>>> import numpy as np
>>> from numpy import linalg as LA
>>> np.set_printoptions(precision=3, suppress=True, linewidth=200, sign=" ")
>>> J = np.loadtxt("case0.csv", delimiter=",")
>>> print(J)
[[-0.018 -0.903  1.     0.007]
 [ 0.029 -0.992  1.036  0.088]
 [-0.021 -1.059  1.028  0.151]
 [-0.035 -0.924  0.978 -0.01 ]
 [ 0.06  -0.959  0.995  0.017]
 [-0.045 -1.068  0.931  0.011]
 [ 0.046 -0.966  0.986 -0.012]
 [-0.035 -1.096  1.062  0.036]
 [ 0.009 -0.978  1.017  0.054]
 [ 0.039 -1.041  1.033 -0.058]
 [ 0.053 -1.075  1.006  0.045]
 [-0.107 -1.024  1.029 -0.006]
 [ 0.034 -1.022  0.978 -0.014]
 [ 0.09  -1.007  1.08  -0.05 ]
 [ 0.008 -1.003  1.003 -0.081]
 [-0.033 -0.897  1.052 -0.035]
 [-0.002 -0.981  0.959  0.005]
 [-1.938 -0.015 -0.992 -1.04 ]
 [-2.    -0.024 -1.076 -1.06 ]
 [-1.997  0.041 -0.958 -1.019]
 [-1.997  0.037 -1.032 -0.987]
 [-1.979  0.076 -0.994 -1.022]
 [-2.003 -0.015 -0.966 -1.037]
 [-1.944 -0.012 -0.933 -1.012]
 [-1.971  0.028 -0.958 -0.955]
 [-1.958  0.122 -1.097 -0.954]
 [-1.977 -0.035 -0.968 -0.936]
 [-1.904  0.045 -1.031 -1.017]
 [-1.963  0.038 -0.936 -1.078]
 [-2.016 -0.031 -0.974 -0.969]
 [-1.969  0.062 -0.967 -1.038]
 [-2.008  0.074 -0.965 -1.001]
 [-2.027 -0.011 -0.981 -1.087]
 [-1.925 -0.08  -0.932 -0.899]]
>>> print(round(float(LA.norm(J, 2)), 3))
10.223
>>> print(round(float(LA.norm(J[24], 1)), 3), round(LA.norm(J[24], np.inf), 3))
3.912 1.971
>>> print(round(LA.norm(J[24] - J[26]), 3))
0.067
>>> print(LA.norm(J, axis=1).argmax())
18
>>> feats = np.load("m.npy")
>>> print(feats)
[[  0   0   2   1   3   3]
 [  1  33   0   1   3   1]
 [  3   2   0   1   1   2]
 [  0   0   1  22   2   1]
 [  0   3   0   3  10   2]
 [  2   3   1   1   3  23]]
>>> print(feats.reshape(-1, 2))
[[  0   0]
 [  2   1]
 [  3   3]
 [  1  33]
 [  0   1]
 [  3   1]
 [  3   2]
 [  0   1]
 [  1   2]
 [  0   0]
 [  1  22]
 [  2   1]
 [  0   3]
 [  0   3]
 [ 10   2]
 [  2   3]
 [  1   1]
 [  3  23]]
>>> T = feats.reshape(6, 2, -1)
>>> print(T.transpose(1, 0, 2))
[[[  0   0   2]
  [  1  33   0]
  [  3   2   0]
  [  0   0   1]
  [  0   3   0]
  [  2   3   1]]

 [[  1   3   3]
  [  1   3   1]
  [  1   1   2]
  [ 22   2   1]
  [  3  10   2]
  [  1   3  23]]]
>>> print(np.sort(np.abs(LA.eigvals(feats))))
[  2.147   2.442   8.766  21.488  24.099  33.942]
>>> print(round(float(np.abs(LA.eigvals(feats)).max()), 3))
33.942
>>> print((feats - feats.T) / 2)
[[ 0.  -0.5 -0.5  0.5  1.5  0.5]
 [ 0.5  0.  -1.   0.5  0.  -1. ]
 [ 0.5  1.   0.   0.   0.5  0.5]
 [-0.5 -0.5  0.   0.  -0.5  0. ]
 [-1.5  0.  -0.5  0.5  0.  -0.5]
 [-0.5  1.  -0.5  0.   0.5  0. ]]
